$ python3 -q
>>> import numpy as np
>>> from numpy import linalg as LA
>>> np.set_printoptions(precision=3, suppress=True, linewidth=160, sign=" ")
>>> rd = lambda a: np.round(a, 3) + 0
>>> K = np.loadtxt("w.csv", delimiter=",")
>>> print(K)
[[ 106.   -2.  -11.  -13.   42.  -29.  -24.   37.  -18.   30.    4.   52.   10.   -9.  -16.   -5.]
 [  -2.  143.  -15.    6.    2.   -7.   16.   15.   47.    7.   18.   17.  -11.  -18.    1.   67.]
 [ -11.  -15.  131.   41.   23.   34.   -5.  -56.  -15.  -13.   -1.   -2.   53.   37.   40.  -68.]
 [ -13.    6.   41.   82.   36.   74.   -4.  -97.  -11.  -13.   17.   29.   14.    7.   18.  -20.]
 [  42.    2.   23.   36.  128.   53.  -15.  -77.   10.  -39.  -34.   47.   61.  -11.    7.    8.]
 [ -29.   -7.   34.   74.   53.   94.   20. -119.    8.  -49.  -13.  -11.   39.    7.   15.  -17.]
 [ -24.   16.   -5.   -4.  -15.   20.  100.  -22.   10.  -27.   25.  -65.    7.  -32.  -16.  -28.]
 [  37.   15.  -56.  -97.  -77. -119.  -22.  177.   -8.   60.   23.   16.  -50.  -12.   -2.    3.]
 [ -18.   47.  -15.  -11.   10.    8.   10.   -8.  106.  -68.  -39.  -38.   10.   62.   29.   55.]
 [  30.    7.  -13.  -13.  -39.  -49.  -27.   60.  -68.   94.   34.   39.  -33.  -44.  -37.   -3.]
 [   4.   18.   -1.   17.  -34.  -13.   25.   23.  -39.   34.   88.   42.  -51.  -41.    0.  -51.]
 [  52.   17.   -2.   29.   47.  -11.  -65.   16.  -38.   39.   42.  131.  -21.  -11.   31.    4.]
 [  10.  -11.   53.   14.   61.   39.    7.  -50.   10.  -33.  -51.  -21.   74.   20.   18.  -10.]
 [  -9.  -18.   37.    7.  -11.    7.  -32.  -12.   62.  -44.  -41.  -11.   20.  114.   68.   25.]
 [ -16.    1.   40.   18.    7.   15.  -16.   -2.   29.  -37.    0.   31.   18.   68.   88.  -12.]
 [  -5.   67.  -68.  -20.    8.  -17.  -28.    3.   55.   -3.  -51.    4.  -10.   25.  -12.  142.]]
>>> cov = K.T @ K
>>> print(rd(LA.eigvalsh(cov)[::-1]))
[ 223955.983  101059.418   67712.317   50111.09    30458.703   16351.554    9585.261    3003.522    1231.61      610.377      62.164       0.          0.
       0.          0.          0.   ]
>>> print(np.trace(cov), (K ** 2).sum())
504142.0 504142.0
>>> print(np.allclose(cov, cov.T))
True
